% python3 -q
>>> import numpy as np
>>> import numpy.linalg as la
>>> np.set_printoptions(suppress=True, linewidth=140)
>>> def tidy(a):
...     return np.round(a, 1) + 0
... 
>>> M = np.load("run17.npy")
>>> M
array([[2, 2, 0, 0, 1, 2, 0, 1, 0],
       [0, 2, 2, 0, 0, 1, 2, 0, 1],
       [1, 0, 2, 2, 0, 0, 1, 2, 0],
       [0, 1, 0, 2, 2, 0, 0, 1, 2],
       [2, 0, 1, 0, 2, 2, 0, 0, 1],
       [1, 2, 0, 1, 0, 2, 2, 0, 0],
       [0, 1, 2, 0, 1, 0, 2, 2, 0],
       [0, 0, 1, 2, 0, 1, 0, 2, 2],
       [2, 0, 0, 1, 2, 0, 1, 0, 2]])
>>> tidy(np.abs(la.eigvals(M)).max())
np.float64(8.0)
>>> np.trace(M)
np.int64(18)
>>> tidy(np.sort(np.abs(la.eigvals(M))))
array([0.9, 0.9, 2. , 2. , 2.7, 2.7, 4.3, 4.3, 8. ])
>>> left, s, vt = la.svd(M, full_matrices=False)
>>> tidy(np.abs(vt[0]))
array([0.3, 0.3, 0.3, 0.3, 0.3, 0.3, 0.3, 0.3, 0.3])
>>> tidy(left.T @ left)
array([[1., 0., 0., 0., 0., 0., 0., 0., 0.],
       [0., 1., 0., 0., 0., 0., 0., 0., 0.],
       [0., 0., 1., 0., 0., 0., 0., 0., 0.],
       [0., 0., 0., 1., 0., 0., 0., 0., 0.],
       [0., 0., 0., 0., 1., 0., 0., 0., 0.],
       [0., 0., 0., 0., 0., 1., 0., 0., 0.],
       [0., 0., 0., 0., 0., 0., 1., 0., 0.],
       [0., 0., 0., 0., 0., 0., 0., 1., 0.],
       [0., 0., 0., 0., 0., 0., 0., 0., 1.]])
>>> left.shape, s.shape, vt.shape
((9, 9), (9,), (9, 9))
>>> np.abs(left[:, 0]).round(6).argmax()
np.int64(0)
>>> tidy(np.sqrt((s ** 2).sum())), tidy(la.norm(M))
(np.float64(11.2), np.float64(11.2))
>>> rng = np.random.default_rng(8408)
>>> data = rng.normal(size=(11, 5))
>>> data = 20 * data / la.norm(data, axis=1, keepdims=True)
>>> tidy(data)
array([[  9. ,  11.5, -12.3,   1.3,  -5.7],
       [  5.5,  -6.7, -12.3,  -2.9, -12.8],
       [-11.2, -15.3,  -6. ,  -1.2,   1.5],
       [-12.5,   8.9,  11.6,   5.4,  -0.6],
       [  3.7,   7.9,   6.8,  16.3,  -3.4],
       [  5.6,  -4.6,   9.9,  -1.9,  15.7],
       [ 11.7,  -8.6,  -2.2,   7.6,  11.2],
       [ -7.4,   1.8,  -1.8,  -8.9, -16.1],
       [ -7.6,   0.6,  -7.9, -14.8,   7.8],
       [  3.7,   8.6, -13.1,   4.3, -11. ],
       [ -9.8,   1.8,  13.9, -10.3,   0.8]])
>>> Xc = (data - data.mean(axis=0)) / data.std(axis=0)
>>> np.argwhere(np.abs(Xc) > 2)
array([], shape=(0, 2), dtype=int64)
>>> c = la.lstsq(np.delete(Xc, 0, axis=1), Xc[:, 0])[0]
>>> np.abs(c).argmax()
np.int64(1)
>>> W0 = np.array([[0, -8, 11, 4], [-8, 6, 0, -1], [11, 0, 2, 0], [4, -1, 0, -4]])
>>> f = np.array([3, -5, -2])
>>> np.cross(W0[0, :3], W0[2, :3])
array([-16, 121,  88])
>>> np.convolve(W0[0], f)
array([  0, -24,  73, -27, -42,  -8])
>>> np.polyval(f, W0[0])
array([ -2, 230, 306,  26])
>>> f, v = W0[3], W0[0]
>>> f @ f
np.int64(33)
>>> pr = (f @ v) / (f @ f) * f
>>> tidy(v - pr)
array([ 1. , -8.2, 11. ,  3. ])
>>> (v - pr) @ f
np.float64(0.0)
>>> Q = W0.astype(float).copy()
>>> for j in range(4):
...     Q[:, j] -= Q[:, :j] @ (Q[:, :j].T @ Q[:, j])
...     Q[:, j] /= la.norm(Q[:, j])
... 
>>> tidy(Q.T @ W0)
array([[14.2, -3.7,  1.6, -0.6],
       [ 0. ,  9.4, -8.8, -3.9],
       [ 0. ,  0. ,  6.7,  1.6],
       [ 0. ,  0. ,  0. ,  3.9]])
>>> tidy(Q)
array([[ 0. , -0.9,  0.5,  0. ],
       [-0.6,  0.4,  0.7, -0.2],
       [ 0.8,  0.3,  0.5,  0.2],
       [ 0.3,  0. , -0.1, -1. ]])
>>> tidy(Q.T @ Q)
array([[1., 0., 0., 0.],
       [0., 1., 0., 0.],
       [0., 0., 1., 0.],
       [0., 0., 0., 1.]])
>>> X = np.loadtxt("arr.csv", delimiter=",")
>>> X
array([[-2.,  0.,  0.,  0.,  0.,  0.,  0.,  0.,  0.,  0.,  0.,  0.,  0.,  0.],
       [ 0.,  1.,  0.,  0.,  0.,  0.,  0.,  0.,  0.,  0.,  0.,  0.,  0.,  0.],
       [ 0.,  0., -1.,  0.,  0.,  0.,  0.,  0.,  0.,  0.,  0.,  0.,  0.,  0.],
       [ 0.,  0.,  0.,  3.,  0.,  0.,  0.,  0.,  0.,  0.,  0.,  0.,  0.,  0.],
       [ 0.,  0.,  0.,  0., -3.,  0.,  0.,  0.,  0.,  0.,  0.,  0.,  0.,  0.],
       [ 0.,  0.,  0.,  0.,  0.,  0.,  0.,  0.,  0.,  0.,  0.,  0.,  0.,  0.],
       [ 0.,  0.,  0.,  0.,  0.,  0.,  3.,  0.,  0.,  0.,  0.,  0.,  0.,  0.],
       [ 0.,  0.,  0.,  0.,  0.,  0.,  0.,  2.,  0.,  0.,  0.,  0.,  0.,  0.],
       [ 0.,  0.,  0.,  0.,  0.,  0.,  0.,  0.,  0.,  0.,  0.,  0.,  0.,  0.],
       [ 0.,  0.,  0.,  0.,  0.,  0.,  0.,  0.,  0., -3.,  0.,  0.,  0.,  0.],
       [ 0.,  0.,  0.,  0.,  0.,  0.,  0.,  0.,  0.,  0.,  0.,  0.,  0.,  0.],
       [ 0.,  0.,  0.,  0.,  0.,  0.,  0.,  0.,  0.,  0.,  0., -3.,  0.,  0.],
       [ 0.,  0.,  0.,  0.,  0.,  0.,  0.,  0.,  0.,  0.,  0.,  0.,  0.,  0.],
       [ 0.,  0.,  0.,  0.,  0.,  0.,  0.,  0.,  0.,  0.,  0.,  0.,  0.,  2.]])
>>> left, s, vt = la.svd(X)
>>> s
array([3., 3., 3., 3., 3., 2., 2., 2., 1., 1., 0., 0., 0., 0.])
>>> np.argmax(s[:-1] / (s[1:] + 1e-6)) + 1
np.int64(10)
>>> B = left[:, :10] @ np.diag(s[:10]) @ vt[:10]
>>> tidy(la.norm(X - B, 2)), s[10]
(np.float64(0.0), np.float64(0.0))
>>> la.matrix_rank(X, rtol=0.05)
np.int64(10)
>>> tidy(la.norm(X, 2) / la.norm(X))
np.float64(0.4)
>>> np.argsort(-la.norm(X, axis=0).round(6), kind="stable")[:3]
array([3, 4, 6])
>>> la.cond(X) > 100
np.True_
>>> rk = la.matrix_rank(X)
>>> rk
np.int64(10)
>>> N = la.svd(X)[2][rk:].T
>>> [int(la.matrix_rank(np.delete(X, i, axis=0))) for i in range(14)]
[9, 9, 9, 9, 9, 10, 9, 9, 10, 9, 10, 9, 10, 9]
>>> np.allclose(X @ N, 0)
True
>>> [int(la.matrix_rank(X[:i])) for i in range(1, len(X) + 1)]
[1, 2, 3, 4, 5, 5, 6, 7, 7, 8, 8, 9, 9, 10]
>>> la.matrix_rank(X.T @ X), la.matrix_rank(X @ X.T)
(np.int64(10), np.int64(10))
>>> np.flatnonzero(la.matrix_power((X != 0) + (X.T != 0) + np.eye(14), 14)[13])
array([13])
>>> tidy(la.det(X))
np.float64(0.0)
>>> B = np.array([[-1]])
>>> W2 = np.array([[0, 3, 1, -3, -1],
...     [-1, -3, 3, -3, 2],
...     [1, -3, 2, -3, 3],
...     [1, -1, -1, 0, -2],
...     [1, 2, 0, 0, -3]])
>>> E = np.block([[B, np.array([[2, 0, 2, 1, 2]])], [np.zeros((5, 1)), W2]])
>>> E
array([[-1.,  2.,  0.,  2.,  1.,  2.],
       [ 0.,  0.,  3.,  1., -3., -1.],
       [ 0., -1., -3.,  3., -3.,  2.],
       [ 0.,  1., -3.,  2., -3.,  3.],
       [ 0.,  1., -1., -1.,  0., -2.],
       [ 0.,  1.,  2.,  0.,  0., -3.]])
>>> x0 = np.array([2, 2, 0, 1, 2, 1])
>>> y = E @ x0
>>> c, lr = np.zeros(6), 1 / la.norm(E, 2) ** 2
>>> for i in range(50):
...     c -= lr * E.T @ (E @ c - y)
...     if i % 10 == 0: print(i, round(la.norm(E @ c - y), 1))
... 
0 7.8
10 1.2
20 0.7
30 0.7
40 0.7
>>> tidy(c)
array([-0.5,  1.6, -0.1,  0.5,  1.7,  0.9])
>>> tidy(la.cond(E))
np.float64(31.6)
>>> G = E.T @ E
>>> np.trace(G), (E ** 2).sum()
(np.float64(119.0), np.float64(119.0))
>>> np.allclose(G, G.T)
True
>>> tidy(la.eigvalsh(G)[::-1])
array([71.1, 24.7, 13. ,  7.7,  2.4,  0.1])
>>> tidy(la.svd(E, compute_uv=False) ** 2)
array([71.1, 24.7, 13. ,  7.7,  2.4,  0.1])
>>> t3 = np.stack([E, 5 * E, E[::-1]])
>>> t3.shape
(3, 6, 6)
>>> la.matrix_rank(t3)
array([6, 6, 6])
>>> la.matrix_rank(t3.reshape(3, -1))
np.int64(2)
>>> tidy(la.norm(t3, axis=(1, 2)))
array([10.9, 54.5, 10.9])
>>> arr = np.array([[0, 0, 3, 0, -1, -2, 0, -1],
...     [-2, 2, -3, -1, -3, 2, -2, -3],
...     [0, 3, 1, -3, 2, 1, -2, 3],
...     [-3, 2, 2, 1, -3, 1, 0, 2],
...     [3, -3, -2, 2, 1, 1, -2, -2],
...     [0, 2, 2, 2, -3, -3, 3, -1],
...     [1, 2, 1, -1, -3, -3, -1, 2],
...     [-3, -3, 3, 3, -3, -1, 2, -2],
...     [-3, 2, -3, 1, 0, 3, 3, -3],
...     [3, -3, 1, 0, 0, 1, 3, 0],
...     [3, -3, 1, 2, -2, 3, 2, 3]])
>>> arr
array([[ 0,  0,  3,  0, -1, -2,  0, -1],
       [-2,  2, -3, -1, -3,  2, -2, -3],
       [ 0,  3,  1, -3,  2,  1, -2,  3],
       [-3,  2,  2,  1, -3,  1,  0,  2],
       [ 3, -3, -2,  2,  1,  1, -2, -2],
       [ 0,  2,  2,  2, -3, -3,  3, -1],
       [ 1,  2,  1, -1, -3, -3, -1,  2],
       [-3, -3,  3,  3, -3, -1,  2, -2],
       [-3,  2, -3,  1,  0,  3,  3, -3],
       [ 3, -3,  1,  0,  0,  1,  3,  0],
       [ 3, -3,  1,  2, -2,  3,  2,  3]])
>>> x0 = np.array([1, 2, 1, 2, 0, 0, 0, -1])
>>> np.einsum("ij,j->i", arr, x0)
array([ 4,  0, -2,  3,  1, 11,  2,  2,  3, -2, -1])
>>> arr * x0
array([[ 0,  0,  3,  0,  0,  0,  0,  1],
       [-2,  4, -3, -2,  0,  0,  0,  3],
       [ 0,  6,  1, -6,  0,  0,  0, -3],
       [-3,  4,  2,  2,  0,  0,  0, -2],
       [ 3, -6, -2,  4,  0,  0,  0,  2],
       [ 0,  4,  2,  4,  0,  0,  0,  1],
       [ 1,  4,  1, -2,  0,  0,  0, -2],
       [-3, -6,  3,  6,  0,  0,  0,  2],
       [-3,  4, -3,  2,  0,  0,  0,  3],
       [ 3, -6,  1,  0,  0,  0,  0,  0],
       [ 3, -6,  1,  4,  0,  0,  0, -3]])
>>> arr @ np.eye(8)[2]
array([ 3., -3.,  1.,  2., -2.,  2.,  1.,  3., -3.,  1.,  1.])
>>> (arr * x0).sum(axis=1)
array([ 4,  0, -2,  3,  1, 11,  2,  2,  3, -2, -1])
>>> arr @ np.ones(8)
array([ -1., -10.,   5.,   2.,  -2.,   2.,  -2.,  -4.,   0.,   5.,   9.])
>>> x0 @ arr
Traceback (most recent call last):
  File "<python-input-86>", line 1, in <module>
    x0 @ arr
    ~~~^~~~~
ValueError: matmul: Input operand 1 has a mismatch in its core dimension 0, with gufunc signature (n?,k),(k,m?)->(n?,m?) (size 11 is different from 8)
>>> la.norm(arr @ x0) <= la.norm(arr, 2) * la.norm(x0) + 1e-9
np.True_
>>> arr @ x0
array([ 4,  0, -2,  3,  1, 11,  2,  2,  3, -2, -1])
>>> np.sign((arr @ x0).round(6))
array([ 1,  0, -1,  1,  1,  1,  1,  1,  1, -1, -1])
